$ ipython --no-banner

In [1]: import numpy as np

In [2]: from numpy import linalg as LA

In [3]: np.set_printoptions(suppress=True, linewidth=100)

In [4]: A = np.array([[1, 2, 2, 1, 2, 2, 2, 0, 2, 0],
   ...:     [2, 2, 2, 1, 0, 0, 2, 1, 2, 0],
   ...:     [0, 1, 2, 2, 2, 2, 2, 2, 0, 0],
   ...:     [2, 2, 1, 2, 0, 0, 1, 0, 2, 2],
   ...:     [0, 0, 2, 2, 1, 1, 1, 2, 1, 2],
   ...:     [1, 1, 2, 2, 2, 0, 0, 2, 2, 1],
   ...:     [0, 1, 0, 2, 2, 2, 0, 0, 1, 2],
   ...:     [2, 2, 1, 1, 1, 1, 2, 1, 1, 2]])

In [5]: print(A)
[[1 2 2 1 2 2 2 0 2 0]
 [2 2 2 1 0 0 2 1 2 0]
 [0 1 2 2 2 2 2 2 0 0]
 [2 2 1 2 0 0 1 0 2 2]
 [0 0 2 2 1 1 1 2 1 2]
 [1 1 2 2 2 0 0 2 2 1]
 [0 1 0 2 2 2 0 0 1 2]
 [2 2 1 1 1 1 2 1 1 2]]

In [6]: other = A / LA.norm(A, axis=1, keepdims=True)

In [7]: G = other @ other.T

In [8]: print(round(np.degrees(np.arccos(np.clip(G[4, 0], -1, 1))), 3))
52.125

In [9]: print(G[4].round(3))
[0.614 0.572 0.805 0.62  1.    0.839 0.685 0.715]

In [10]: print(np.round(LA.norm(other, axis=1), 3))
[1. 1. 1. 1. 1. 1. 1. 1.]

In [11]: th = np.radians(60)

In [12]: Rm = np.eye(10)

In [13]: Rm[1, 1] = Rm[7, 7] = np.cos(th)

In [14]: Rm[1, 7], Rm[7, 1] = -np.sin(th), np.sin(th)

In [15]: print(Rm.round(3))
[[ 1.     0.     0.     0.     0.     0.     0.     0.     0.     0.   ]
 [ 0.     0.5    0.     0.     0.     0.     0.    -0.866  0.     0.   ]
 [ 0.     0.     1.     0.     0.     0.     0.     0.     0.     0.   ]
 [ 0.     0.     0.     1.     0.     0.     0.     0.     0.     0.   ]
 [ 0.     0.     0.     0.     1.     0.     0.     0.     0.     0.   ]
 [ 0.     0.     0.     0.     0.     1.     0.     0.     0.     0.   ]
 [ 0.     0.     0.     0.     0.     0.     1.     0.     0.     0.   ]
 [ 0.     0.866  0.     0.     0.     0.     0.     0.5    0.     0.   ]
 [ 0.     0.     0.     0.     0.     0.     0.     0.     1.     0.   ]
 [ 0.     0.     0.     0.     0.     0.     0.     0.     0.     1.   ]]

In [16]: other = A @ Rm.T

In [17]: print(np.allclose(A @ A.T, other @ other.T))
True

In [18]: print(np.allclose(LA.norm(A, axis=1), LA.norm(other, axis=1)))
True

In [19]: def softmax(z):
    ...:     e = np.exp(z - z.max(axis=-1, keepdims=True))
    ...:     return e / e.sum(axis=-1, keepdims=True)
    ...: 

In [20]: print(np.round(softmax(10 * Rm[1]), 3) + 0)
[0.006 0.949 0.006 0.006 0.006 0.006 0.006 0.    0.006 0.006]

In [21]: print(np.round(softmax(Rm[1] + -2), 3))
[0.099 0.164 0.099 0.099 0.099 0.099 0.099 0.042 0.099 0.099]

In [22]: print(np.round(softmax(Rm).sum(axis=1), 3))
[1. 1. 1. 1. 1. 1. 1. 1. 1. 1.]

In [23]: att = Rm @ Rm.T / np.sqrt(10)

In [24]: print(np.round(softmax(att)[1] @ Rm, 3))
[ 0.096  0.15   0.096  0.096  0.096  0.096  0.096 -0.066  0.096  0.096]

In [25]: G = A.T @ A

In [26]: print(np.diag(G))
[14 19 22 23 18 14 18 14 19 17]

In [27]: print(np.trace(G), (A ** 2).sum())
178 178
